$ python3 -q
>>> import numpy as np
>>> import numpy.linalg as la
>>> np.set_printoptions(precision=2, suppress=True, linewidth=100)
>>> rnd = lambda a: np.round(a, 2) + 0
>>> m1 = np.diag(np.array([3, 5, 8, -3, 8]))
>>> m1
array([[ 3,  0,  0,  0,  0],
       [ 0,  5,  0,  0,  0],
       [ 0,  0,  8,  0,  0],
       [ 0,  0,  0, -3,  0],
       [ 0,  0,  0,  0,  8]])
>>> r0 = np.array([5, 3])
>>> np.correlate(m1[1], m1[2], "full")
array([ 0,  0,  0, 40,  0,  0,  0,  0,  0])
>>> np.polyval(r0, m1[1])
array([ 3, 28,  3,  3,  3])
>>> np.array([np.convolve(row, r0, "same") for row in m1])
array([[ 15,   9,   0,   0,   0],
       [  0,  25,  15,   0,   0],
       [  0,   0,  40,  24,   0],
       [  0,   0,   0, -15,  -9],
       [  0,   0,   0,   0,  40]])
>>> mat = np.array([[-2, 5, -3, 1, -5, 2, -2, -3, 1, -1, 2, 2, 2, 2, -4],
...     [5, -4, 3, -4, 0, -5, 5, -3, 0, 0, 1, 1, -1, 2, -2],
...     [-5, -1, -3, 5, -2, -2, 0, 4, -5, -5, 2, -3, 4, 4, 0],
...     [4, 1, 3, 2, -3, -3, 4, 2, -2, -2, 1, -5, -3, -5, -2],
...     [0, 3, -3, -3, 5, -1, -4, -4, 3, -4, 0, -3, -4, -2, -5]])
>>> mat[-1] = mat[0] + 4 * mat[1]
>>> mat
array([[ -2,   5,  -3,   1,  -5,   2,  -2,  -3,   1,  -1,   2,   2,   2,   2,  -4],
       [  5,  -4,   3,  -4,   0,  -5,   5,  -3,   0,   0,   1,   1,  -1,   2,  -2],
       [ -5,  -1,  -3,   5,  -2,  -2,   0,   4,  -5,  -5,   2,  -3,   4,   4,   0],
       [  4,   1,   3,   2,  -3,  -3,   4,   2,  -2,  -2,   1,  -5,  -3,  -5,  -2],
       [ 18, -11,   9, -15,  -5, -18,  18, -15,   1,  -1,   6,   6,  -2,  10, -12]])
>>> rng = np.random.default_rng(87)
>>> other = mat + rng.integers(-2, 3, (5, 4)) @ rng.integers(-2, 3, (4, 15))
>>> other
array([[ -6,   7,   4,  -7,  -5,   0,   0,  -2,   4,   3,  -4,   2,   8,   2,  -3],
       [  9,  -3,   5,  -2,   3, -10,   8,  -7,   2,   2,   1,   0,  -1,   5,  -3],
       [ -8,  -9,  -3,   7,  -8,   6,   1,  12,   2,   1,   2,  -8,   6,  -2,   5],
       [  7,   4,   3,   2,  -2,  -6,   2,  -2,  -3,  -2,   3,  -3,  -3,  -4,  -2],
       [ 20,  -9,  10, -17,  -8, -18,  13, -17,   3,   3,   9,   8,   1,   7,  -8]])
>>> np.abs(other - mat).sum(axis=1)
array([46, 33, 67, 22, 38])
>>> other - mat
array([[-4,  2,  7, -8,  0, -2,  2,  1,  3,  4, -6,  0,  6,  0,  1],
       [ 4,  1,  2,  2,  3, -5,  3, -4,  2,  2,  0, -1,  0,  3, -1],
       [-3, -8,  0,  2, -6,  8,  1,  8,  7,  6,  0, -5,  2, -6,  5],
       [ 3,  3,  0,  0,  1, -3, -2, -4, -1,  0,  2,  2,  0,  1,  0],
       [ 2,  2,  1, -2, -3,  0, -5, -2,  2,  4,  3,  2,  3, -3,  4]])
>>> rank = la.matrix_rank(mat)
>>> rank
np.int64(4)
>>> null = la.svd(mat)[2][rank:].T
>>> la.matrix_rank(mat.T @ mat), la.matrix_rank(mat @ mat.T)
(np.int64(4), np.int64(4))
>>> [int(la.matrix_rank(mat[:i])) for i in range(1, len(mat) + 1)]
[1, 2, 3, 4, 4]
>>> [int(la.matrix_rank(np.delete(mat, i, axis=0))) for i in range(5)]
[4, 4, 3, 3, 4]
>>> null.shape
(15, 11)
>>> other = mat[0, 0] * mat[1:] - np.outer(mat[1:, 0], mat[0])
>>> other
array([[  0, -17,   9,   3,  25,   0,   0,  21,  -5,   5, -12, -12,  -8, -14,  24],
       [  0,  27,  -9,  -5, -21,  14, -10, -23,  15,   5,   6,  16,   2,   2, -20],
       [  0, -22,   6,  -8,  26,  -2,   0,   8,   0,   8, -10,   2,  -2,   2,  20],
       [  0, -68,  36,  12, 100,   0,   0,  84, -20,  20, -48, -48, -32, -56,  96]])
>>> mat[:, 0] / mat[0, 0]
array([ 1. , -2.5,  2.5, -2. , -9. ])
>>> np.flatnonzero(~other.round(6).any(axis=1))
array([], dtype=int64)
>>> W0 = np.diag(10 * np.array([-1, -2, 0, 0, 1, 0, -1, -1])) + np.array([[1, 1, 3, 1, 3, 0, 2, 1],
...     [2, 1, 2, 3, 3, 1, 3, 1],
...     [0, 1, 0, 2, 3, 0, 0, 0],
...     [2, 3, 1, 1, 3, 1, 3, 3],
...     [1, 1, 3, 2, 3, 1, 3, 0],
...     [3, 1, 0, 3, 3, 1, 3, 1],
...     [2, 1, 3, 1, 2, 3, 1, 1],
...     [0, 1, 0, 2, 0, 0, 3, 2]])
>>> W0
array([[ -9,   1,   3,   1,   3,   0,   2,   1],
       [  2, -19,   2,   3,   3,   1,   3,   1],
       [  0,   1,   0,   2,   3,   0,   0,   0],
       [  2,   3,   1,   1,   3,   1,   3,   3],
       [  1,   1,   3,   2,  13,   1,   3,   0],
       [  3,   1,   0,   3,   3,   1,   3,   1],
       [  2,   1,   3,   1,   2,   3,  -9,   1],
       [  0,   1,   0,   2,   0,   0,   3,  -8]])
>>> labels = rng.permutation(8)
>>> labels
array([3, 2, 4, 1, 5, 6, 0, 7])
>>> other = W0[labels][:, labels]
>>> np.allclose(other, W0)
False
>>> rnd(np.sort(np.abs(la.eigvals(other))))
array([ 0.18,  2.27,  3.57,  7.03,  9.37, 11.06, 15.77, 19.8 ])
>>> other
array([[  1,   1,   3,   3,   1,   3,   2,   3],
       [  2,   0,   3,   1,   0,   0,   0,   0],
       [  2,   3,  13,   1,   1,   3,   1,   0],
       [  3,   2,   3, -19,   1,   3,   2,   1],
       [  3,   0,   3,   1,   1,   3,   3,   1],
       [  1,   3,   2,   1,   3,  -9,   2,   1],
       [  1,   3,   3,   1,   0,   2,  -9,   1],
       [  2,   0,   0,   1,   0,   3,   0,  -8]])
>>> rnd(la.det(other)), rnd(la.det(W0[labels]))
(np.float64(-323926.0), np.float64(-323926.0))
>>> A = np.array([[2, 0, 0, 0], [3, 2, 0, 0], [0, 0, 2, 0], [0, 0, 3, 2]])
>>> A
array([[2, 0, 0, 0],
       [3, 2, 0, 0],
       [0, 0, 2, 0],
       [0, 0, 3, 2]])
>>> (A != 0).astype(int)
array([[1, 0, 0, 0],
       [1, 1, 0, 0],
       [0, 0, 1, 0],
       [0, 0, 1, 1]])
>>> np.flatnonzero(la.matrix_power((A != 0) + (A.T != 0) + np.eye(4), 4)[3])
array([2, 3])
>>> rnd(np.sort(la.eigvals(A).real))
array([2., 2., 2., 2.])
>>> O, V = la.qr(A[:, :2])[0], la.qr(A[:, 2:])[0]
>>> s = la.svd(O.T @ V, compute_uv=False)
>>> rnd(s)
array([0., 0.])
>>> (s > 0.9).sum()
np.int64(0)
>>> rnd(np.degrees(np.arccos(s.clip(0, 1))))
array([90., 90.])
>>> x = np.array([-2, 2, -3, 0])
>>> rhs = A @ x
>>> rhs
array([-4, -2, -6, -9])
>>> rnd(la.solve(A, -1 * rhs))
array([ 2., -2.,  3.,  0.])
>>> rnd(la.solve(A.T, A[0]))
array([1., 0., 0., 0.])
>>> w, V = la.eig(A)
>>> A @ V[:, 0] - w[0] * V[:, 0]
array([0., 0., 0., 0.])
>>> np.prod(w)
np.float64(16.0)
>>> rnd(np.sort(la.eigvals(la.inv(A))))
array([0.5, 0.5, 0.5, 0.5])
>>> data = np.loadtxt("m.csv", delimiter=",")
>>> data
array([[-0.5, -0.5, -1.3,  1.9, -0.3, -0.5, -0.1,  0.3,  1. ,  0.8],
       [ 0.2,  0.1, -1. , -2.3, -0.1, -0.6,  1.1,  0. , -1. ,  0.6],
       [ 0.6,  0.1,  0.8, -0.5, -0.4, -0.7,  0.1,  0.6,  0.2,  0. ],
       [ 0.9, -0.6,  0.3,  1.7, -0.1, -0.7,  1.7,  1.1, -0.3,  0. ],
       [ 0.3, -0.2, -0.4,  0.2,  1.2,  0.4,  1.6, -0.3, -0.1, -0.6],
       [-1.4, -0.9, -2.1, -0.5, -2.9, -0.1, -1.7,  1.3, -0.4, -0.5],
       [ 0.8, -1.3, -0.6, -0.9, -0.2,  2.8,  0.7,  0.4, -1.6, -2.1],
       [ 0.3, -0.7, -0.8,  0.2,  0.1, -1.8, -1.2, -2.1, -0.7, -0.6],
       [ 0.5,  0.2, -0.9, -0.8,  0.7,  1. , -1.8,  0.6, -0.3, -0.2],
       [-3.5, -6. ,  4. , -3.5,  2. ,  7.5,  0. ,  6. ,  3.5,  6. ],
       [-0.1,  0.8, -0.9,  1.8,  1.6,  1.6,  1.2, -0.8, -1.3,  0.5],
       [ 0.5,  0.1, -1.1,  0. ,  0.7, -1. ,  1.1, -1.5,  1.4,  1.2],
       [ 0. ,  1.9, -0.2,  1. ,  0.3, -0.5, -1.7,  0.4,  0.2,  1.8],
       [ 0.3, -1.4,  0. , -0.5, -1.5,  0.3,  0.2, -0.5,  0.2, -0.6],
       [ 0.1,  0.3, -1.3, -1.4,  0.2, -1. ,  0.1, -0.7, -0.1,  0.2],
       [ 0.7, -1.2, -0.6, -1.9,  0.9, -0.2,  0.1, -0.4, -1.2, -0.1],
       [-0.7, -1.2,  1.2, -0.7,  0.3, -0.1, -0.9, -0.1,  0.3,  1.4],
       [ 0.4, -0.4,  0.1, -0.5,  0.3, -1.6, -0.8,  0.9,  0.4,  1.8],
       [-0.2,  1.1,  1.2, -0.2,  0.2,  1.8,  1.8, -0.6, -0.5, -0.4],
       [-1.5, -0.5, -0.2, -1.2,  0.6,  0.4,  1.2, -2.6,  0.2, -2.4],
       [ 0.3,  0.6, -2.1,  0.3,  1.2, -0.8,  1.7,  0.5,  0.4,  0.3],
       [-1. , -0.6, -1.5, -0.9,  0.7, -1. ,  1.6, -1.2, -0.6,  1.5],
       [ 0.4,  0.7, -0.1,  0.3,  2.5, -0.1, -1.8, -1.4, -0.5, -1.8],
       [ 1.4, -0.7, -1. ,  1.2, -0.4,  0.3, -0.3, -0.2, -0.7,  0. ],
       [ 1.1,  0.5,  0.2,  0.3,  0.5,  1. , -0.1,  1.8,  0. , -0.7],
       [ 0.6,  1.2,  0.2, -1.5,  1. , -0.2, -1.3,  1.2,  0.3, -3. ],
       [-1.8, -1.7, -0.1,  0.1,  0.9, -1.4,  0.6,  0.4, -0.1,  1.5],
       [ 0.5,  1.6,  0.6, -1.6, -0.1,  0.8,  0. ,  0.4, -0.7,  1.1],
       [-2.2,  0.9,  0.3,  0.4, -0.1, -0.6, -0.4,  1.1,  1. , -1. ],
       [-0.1, -1.3,  0.8, -0.9, -1.6,  0.3, -0.2, -0.7, -0.2,  0.2],
       [ 0.7,  0.4,  0.6,  0.8,  1. ,  1. ,  0.3,  0.2,  1.1,  0.2],
       [ 0.6,  0.6, -0.3, -0.4, -1.1,  0. , -0.3, -1.6,  1.1, -0.9],
       [ 0.2, -0.4,  0. ,  1.4, -1.7, -0.1,  0.1,  0.4, -0.6,  0.6],
       [ 0.4, -0.1, -0.9, -0.4,  0.6,  0.8, -0.1, -0.3,  0.3, -1.4],
       [-0.2, -0.3, -0.1, -0.5,  0.4, -1.1,  0.4,  0.7, -0.7,  1.3],
       [ 1.7,  1.9, -0.2, -1.7,  0.5,  1.2, -0.6,  0.4, -0.1, -1.1],
       [-0.8,  1.7,  0.4, -0.5,  0.9,  0. ,  0.3,  1.6,  0.5, -0.3],
       [-0.5,  1.3,  1.2,  1.1,  0.1,  0.8,  0.6,  1.7,  1.3,  0.1],
       [ 1.1, -1.6,  0.1, -0.4,  0. , -0.7, -1.6,  0.4,  0.2,  1.6]])
>>> Xs = data - data.mean(axis=0)
>>> left, s, Vt = la.svd(Xs, full_matrices=False)
>>> rnd(Vt[0] * np.sign(Vt[0, np.abs(Vt[0]).argmax()]))
array([-0.24, -0.39,  0.31, -0.2 ,  0.09,  0.47,  0.  ,  0.44,  0.22,  0.43])
>>> la.matrix_rank(Xs)
np.int64(10)
>>> rnd(np.abs(Vt[-1]))
array([0.36, 0.04, 0.44, 0.12, 0.09, 0.08, 0.11, 0.05, 0.8 , 0.01])
>>> rnd(s ** 2 / (s ** 2).sum())
array([0.42, 0.13, 0.1 , 0.09, 0.07, 0.05, 0.05, 0.04, 0.03, 0.02])
>>> np.abs(left[:, 0]).argmax()
np.int64(9)
>>> cent = data[[9, 36]].astype(float)
>>> for _ in range(5):
...     labels = la.norm(data[:, None] - cent, axis=-1).argmin(axis=1)
...     cent = np.array([data[labels == j].mean(axis=0) for j in range(2)])
... 
>>> labels
array([1, 1, 1, 1, 1, 1, 1, 1, 1, 0, 1, 1, 1, 1, 1, 1, 1, 1, 1, 1, 1, 1, 1, 1, 1, 1, 1, 1, 1, 1, 1,
       1, 1, 1, 1, 1, 1, 1, 1])
>>> rnd(cent)
array([[-3.5 , -6.  ,  4.  , -3.5 ,  2.  ,  7.5 ,  0.  ,  6.  ,  3.5 ,  6.  ],
       [ 0.09,  0.01, -0.26, -0.2 ,  0.18, -0.01,  0.04,  0.04, -0.04, -0.03]])
>>> np.abs(cent[1] - cent[0]).argmax()
np.int64(5)
>>> rnd(cent[1] - cent[0])
array([ 3.59,  6.01, -4.26,  3.3 , -1.82, -7.51,  0.04, -5.96, -3.54, -6.03])
>>> d = la.norm(data[:, None] - data[None], axis=-1)
>>> np.flatnonzero(d[29] < d.mean() / 2)
array([13, 29])
>>> (d + 1e9 * np.eye(39)).round(6).argmin(axis=1)
array([32, 14, 34, 32, 33, 13, 33, 14, 33, 16,  4, 14, 17, 29,  1,  1, 38, 34,  4, 33,  4, 14, 33,
       32, 30, 35, 34,  2, 36, 13, 24, 13, 23,  4, 17,  8, 37, 36, 17])
>>> K = np.load("run5.npy")
>>> K
array([[  4,   5,   6,   7,   8,   9,  10,  11,  12,  13,  14,  15,  16],
       [ 17,  18,  19,  20,  21,  22,  23,  24,  25,  26,  27,  28,  29],
       [ 30,  31,  32,  33,  34,  35,  36,  37,  38,  39,  40,  41,  42],
       [ 43,  44,  45,  46,  47,  48,  49,  50,  51,  52,  53,  54,  55],
       [ 56,  57,  58,  59,  60,  61,  62,  63,  64,  65,  66,  67,  68],
       [ 69,  70,  71,  72,  73,  74,  75,  76,  77,  78,  79,  80,  81],
       [ 82,  83,  84,  85,  86,  87,  88,  89,  90,  91,  92,  93,  94],
       [ 95,  96,  97,  98,  99, 100, 101, 102, 103, 104, 105, 106, 107],
       [108, 109, 110, 111, 112, 113, 114, 115, 116, 117, 118, 119, 120],
       [121, 122, 123, 124, 125, 126, 127, 128, 129, 130, 131, 132, 133],
       [134, 135, 136, 137, 138, 139, 140, 141, 142, 143, 144, 145, 146],
       [147, 148, 149, 150, 151, 152, 153, 154, 155, 156, 157, 158, 159],
       [160, 161, 162, 163, 164, 165, 166, 167, 168, 169, 170, 171, 172]])
>>> other = K / np.sqrt((K ** 2).mean(axis=1, keepdims=True))
>>> la.matrix_rank(other) == la.matrix_rank(K)
np.True_
>>> rnd(other[9])
array([0.95, 0.96, 0.97, 0.98, 0.98, 0.99, 1.  , 1.01, 1.02, 1.02, 1.03, 1.04, 1.05])
>>> la.matrix_rank(K - K.mean(axis=1, keepdims=True))
np.int64(1)
